$ python -q
>>> import numpy as np
>>> from numpy import linalg as LA
>>> np.set_printoptions(suppress=True, linewidth=140)
>>> rnd = lambda a: np.round(a, 2) + 0
>>> F = np.load("m.npy")
>>> rnd(F)
array([[-0.3 , -0.11, -0.55, -0.69,  0.17, -0.11, -0.07,  0.25,  0.06,  0.12],
       [-0.3 , -0.39,  0.22,  0.05, -0.2 ,  0.13, -0.01, -0.01,  0.78,  0.21],
       [ 0.23,  0.2 , -0.07, -0.19, -0.78, -0.39, -0.21,  0.04,  0.13, -0.19],
       [-0.41, -0.14,  0.55, -0.35, -0.08, -0.35,  0.19, -0.32, -0.34,  0.05],
       [-0.38,  0.12, -0.14,  0.53,  0.04, -0.55, -0.18,  0.23, -0.08,  0.38],
       [ 0.26, -0.33,  0.09, -0.04,  0.41, -0.37, -0.62, -0.25,  0.14, -0.23],
       [ 0.08,  0.7 ,  0.1 , -0.2 ,  0.21,  0.  , -0.1 , -0.39,  0.3 ,  0.39],
       [ 0.  ,  0.17, -0.02,  0.05,  0.28, -0.43,  0.57,  0.09,  0.38, -0.48],
       [-0.6 ,  0.23, -0.19,  0.15, -0.06,  0.24, -0.28, -0.31,  0.01, -0.54],
       [ 0.11, -0.28, -0.52,  0.15, -0.13, -0.13,  0.3 , -0.68, -0.03,  0.18]])
>>> rnd(LA.svd(F, compute_uv=False))
array([1., 1., 1., 1., 1., 1., 1., 1., 1., 1.])
>>> rnd(LA.norm(F))
np.float64(3.16)
>>> rnd(F.sum(axis=1))
array([-1.23,  0.48, -1.23, -1.2 , -0.02, -0.92,  1.08,  0.62, -1.36, -1.03])
>>> np.count_nonzero(F)
np.int64(99)
>>> LA.matrix_rank(F)
np.int64(10)
>>> rnd(np.abs(F).max())
np.float64(0.78)
>>> assert F == F.T
Traceback (most recent call last):
  File "<python-input-12>", line 1, in <module>
    assert F == F.T
           ^^^^^^^^
ValueError: The truth value of an array with more than one element is ambiguous. Use a.any() or a.all()
>>> F.inv()
Traceback (most recent call last):
  File "<python-input-13>", line 1, in <module>
    F.inv()
    ^^^^^
AttributeError: 'numpy.ndarray' object has no attribute 'inv'
>>> np.allclose(F, F.T)
False
>>> rnd((F + F.T) / 2)
array([[-0.3 , -0.21, -0.16, -0.55, -0.1 ,  0.08,  0.  ,  0.12, -0.27,  0.12],
       [-0.21, -0.39,  0.21, -0.05, -0.04, -0.1 ,  0.35,  0.08,  0.51, -0.03],
       [-0.16,  0.21, -0.07,  0.18, -0.46, -0.15, -0.06,  0.01, -0.03, -0.35],
       [-0.55, -0.05,  0.18, -0.35,  0.22, -0.19, -0.01, -0.13, -0.1 ,  0.1 ],
       [-0.1 , -0.04, -0.46,  0.22,  0.04, -0.07,  0.01,  0.26, -0.07,  0.12],
       [ 0.08, -0.1 , -0.15, -0.19, -0.07, -0.37, -0.31, -0.34,  0.19, -0.18],
       [ 0.  ,  0.35, -0.06, -0.01,  0.01, -0.31, -0.1 ,  0.09,  0.01,  0.34],
       [ 0.12,  0.08,  0.01, -0.13,  0.26, -0.34,  0.09,  0.09,  0.03, -0.58],
       [-0.27,  0.51, -0.03, -0.1 , -0.07,  0.19,  0.01,  0.03,  0.01, -0.28],
       [ 0.12, -0.03, -0.35,  0.1 ,  0.12, -0.18,  0.34, -0.58, -0.28,  0.18]])
>>> f = np.array([-1, 2])
>>> rnd(np.cross(F[5, :3], F[9, :3]))
array([ 0.2 ,  0.15, -0.04])
>>> rnd(np.polyval(f, F[5]))
array([1.74, 2.33, 1.91, 2.04, 1.59, 2.37, 2.62, 2.25, 1.86, 2.23])
>>> x = np.array([0, 0, 1, 0, 0, 0, 1, 3, 2, 3])
>>> h1 = np.maximum(F @ x, 0)
>>> rnd(np.maximum(F @ (3 * x), 0))
array([1.83, 7.1 , 0.  , 0.  , 4.13, 0.  , 1.8 , 0.4 , 0.  , 0.  ])
>>> f = np.array([3, 2, 3, 3, 3, 1, 0, 0, 4, 5, 0, 5, 1])
>>> m1 = f[np.abs(np.subtract.outer(np.arange(13), np.arange(13)))]
>>> m1
array([[3, 2, 3, 3, 3, 1, 0, 0, 4, 5, 0, 5, 1],
       [2, 3, 2, 3, 3, 3, 1, 0, 0, 4, 5, 0, 5],
       [3, 2, 3, 2, 3, 3, 3, 1, 0, 0, 4, 5, 0],
       [3, 3, 2, 3, 2, 3, 3, 3, 1, 0, 0, 4, 5],
       [3, 3, 3, 2, 3, 2, 3, 3, 3, 1, 0, 0, 4],
       [1, 3, 3, 3, 2, 3, 2, 3, 3, 3, 1, 0, 0],
       [0, 1, 3, 3, 3, 2, 3, 2, 3, 3, 3, 1, 0],
       [0, 0, 1, 3, 3, 3, 2, 3, 2, 3, 3, 3, 1],
       [4, 0, 0, 1, 3, 3, 3, 2, 3, 2, 3, 3, 3],
       [5, 4, 0, 0, 1, 3, 3, 3, 2, 3, 2, 3, 3],
       [0, 5, 4, 0, 0, 1, 3, 3, 3, 2, 3, 2, 3],
       [5, 0, 5, 4, 0, 0, 1, 3, 3, 3, 2, 3, 2],
       [1, 5, 0, 5, 4, 0, 0, 1, 3, 3, 3, 2, 3]])
>>> def softmax(z):
...     e = np.exp(z - z.max(axis=-1, keepdims=True))
...     return e / e.sum(axis=-1, keepdims=True)
... 
>>> rnd(softmax(m1[8] + 4))
array([0.25, 0.  , 0.  , 0.01, 0.09, 0.09, 0.09, 0.03, 0.09, 0.03, 0.09, 0.09, 0.09])
>>> rnd(softmax(m1).sum(axis=1))
array([1., 1., 1., 1., 1., 1., 1., 1., 1., 1., 1., 1., 1.])
>>> scores = m1 @ m1.T / np.sqrt(13)
>>> softmax(scores).round(6).argmax(axis=1)
array([ 0,  1,  2,  3,  4,  5,  6,  7,  8,  9, 10, 11, 12])
>>> rnd(softmax(scores)[8] @ m1)
array([4.14, 0.87, 0.1 , 0.89, 2.58, 2.98, 2.97, 2.2 , 2.74, 2.16, 2.74, 3.01, 3.03])
>>> evals, vecs = LA.eigh(m1)
>>> x = np.array([0, 0, 2, 2, 2, 2, 2, 2, 1, 2, 1, 0, 2])
>>> (np.sign(vecs[:, -1].round(6)) == np.sign(vecs[0, -1].round(6))).astype(int)
array([1, 1, 1, 1, 1, 1, 1, 1, 1, 1, 1, 1, 1])
>>> np.abs(m1).sum(axis=1).max(), rnd(np.abs(evals).max())
(np.int64(32), np.float64(29.72))
>>> out = m1 / np.sqrt((m1 ** 2).mean(axis=1, keepdims=True))
>>> rnd(LA.norm(out, axis=1))
array([3.61, 3.61, 3.61, 3.61, 3.61, 3.61, 3.61, 3.61, 3.61, 3.61, 3.61, 3.61, 3.61])
>>> rng = np.random.default_rng(728)
>>> lab = rng.permutation(13)
>>> lab
array([ 3,  4,  8,  1,  9,  0,  6,  2,  5, 12, 10,  7, 11])
>>> out = m1[lab][:, lab]
>>> np.diag(out)
array([3, 3, 3, 3, 3, 3, 3, 3, 3, 3, 3, 3, 3])
>>> np.allclose(out, m1)
False
>>> U, sig, Vh = LA.svd(m1, full_matrices=False)
>>> rnd(sig / sig[0])
array([1.  , 0.28, 0.27, 0.24, 0.23, 0.18, 0.18, 0.17, 0.12, 0.11, 0.1 , 0.03, 0.02])
>>> np.abs(U[:, 0]).round(6).argmax()
np.int64(3)
>>> rnd(np.cumsum(sig ** 2) / np.sum(sig ** 2))
array([0.72, 0.77, 0.83, 0.87, 0.91, 0.93, 0.95, 0.97, 0.98, 0.99, 1.  , 1.  , 1.  ])
>>> arr = np.array([[-1, 5, -2, 4, 2, -4, 4, 5],
...     [0, -5, -3, -1, -5, 4, 0, 3],
...     [0, 0, 1, -1, -2, -3, 0, -2],
...     [0, 0, 0, 3, -4, 4, 5, -1],
...     [0, 0, 0, 0, 5, -2, -2, -1],
...     [0, 0, 0, 0, 0, 3, 3, 1],
...     [0, 0, 0, 0, 0, 0, 3, 3],
...     [0, 0, 0, 0, 0, 0, 0, 3]])
>>> # triangular
>>> x = np.array([-1, 0, -3, -2, 2, 3, -3, -1])
>>> arr @ (2 * x)
array([-52,  20, -24, -32,  22,  -2, -24,  -6])
>>> (arr * x).sum(axis=1)
array([-26,  10, -12, -16,  11,  -1, -12,  -3])
>>> np.sign((arr @ x).round(6))
array([-1,  1, -1, -1,  1, -1, -1, -1])
>>> np.einsum("ij,j->i", arr, x)
array([-26,  10, -12, -16,  11,  -1, -12,  -3])
>>> arr @ x
array([-26,  10, -12, -16,  11,  -1, -12,  -3])
>>> LA.norm(arr @ x) <= LA.norm(arr, 2) * LA.norm(x) + 1e-9
np.True_
>>> arr * x
array([[  1,   0,   6,  -8,   4, -12, -12,  -5],
       [  0,   0,   9,   2, -10,  12,   0,  -3],
       [  0,   0,  -3,   2,  -4,  -9,   0,   2],
       [  0,   0,   0,  -6,  -8,  12, -15,   1],
       [  0,   0,   0,   0,  10,  -6,   6,   1],
       [  0,   0,   0,   0,   0,   9,  -9,  -1],
       [  0,   0,   0,   0,   0,   0,  -9,  -3],
       [  0,   0,   0,   0,   0,   0,   0,  -3]])
>>> [int(LA.matrix_rank(LA.matrix_power(arr, p))) for p in range(1, 9)]
[8, 8, 8, 8, 8, 8, 8, 8]
>>> rnd(np.sort(LA.eigvals(arr)))
array([-5., -1.,  1.,  3.,  3.,  3.,  3.,  5.])
>>> arr @ arr
array([[  1, -30, -15,   5, -29,  30,  12,  31],
       [  0,  25,  12,   5,  10,   7,  17,  10],
       [  0,   0,   1,  -4,  -8, -12, -10,  -8],
       [  0,   0,   0,   9, -32,  32,  50,  17],
       [  0,   0,   0,   0,  25, -16, -22, -16],
       [  0,   0,   0,   0,   0,   9,  18,  15],
       [  0,   0,   0,   0,   0,   0,   9,  18],
       [  0,   0,   0,   0,   0,   0,   0,   9]])
>>> LA.matrix_rank(arr - arr[0, 0] * np.eye(8))
np.int64(7)
>>> O, vecs = LA.qr(arr[:, :6])[0], LA.qr(arr[:, 6:])[0]
>>> sig = LA.svd(O.T @ vecs, compute_uv=False)
>>> rnd(LA.norm(O @ O.T - vecs @ vecs.T, 2))
np.float64(1.0)
>>> (sig > 0.9).sum()
np.int64(1)
>>> f, r1 = arr[7], arr[4]
>>> f @ r1
np.int64(-3)
>>> p = (f @ r1) / (f @ f) * f
>>> p
array([-0., -0., -0., -0., -0., -0., -0., -1.])
>>> np.outer(f, r1)
array([[ 0,  0,  0,  0,  0,  0,  0,  0],
       [ 0,  0,  0,  0,  0,  0,  0,  0],
       [ 0,  0,  0,  0,  0,  0,  0,  0],
       [ 0,  0,  0,  0,  0,  0,  0,  0],
       [ 0,  0,  0,  0,  0,  0,  0,  0],
       [ 0,  0,  0,  0,  0,  0,  0,  0],
       [ 0,  0,  0,  0,  0,  0,  0,  0],
       [ 0,  0,  0,  0, 15, -6, -6, -3]])
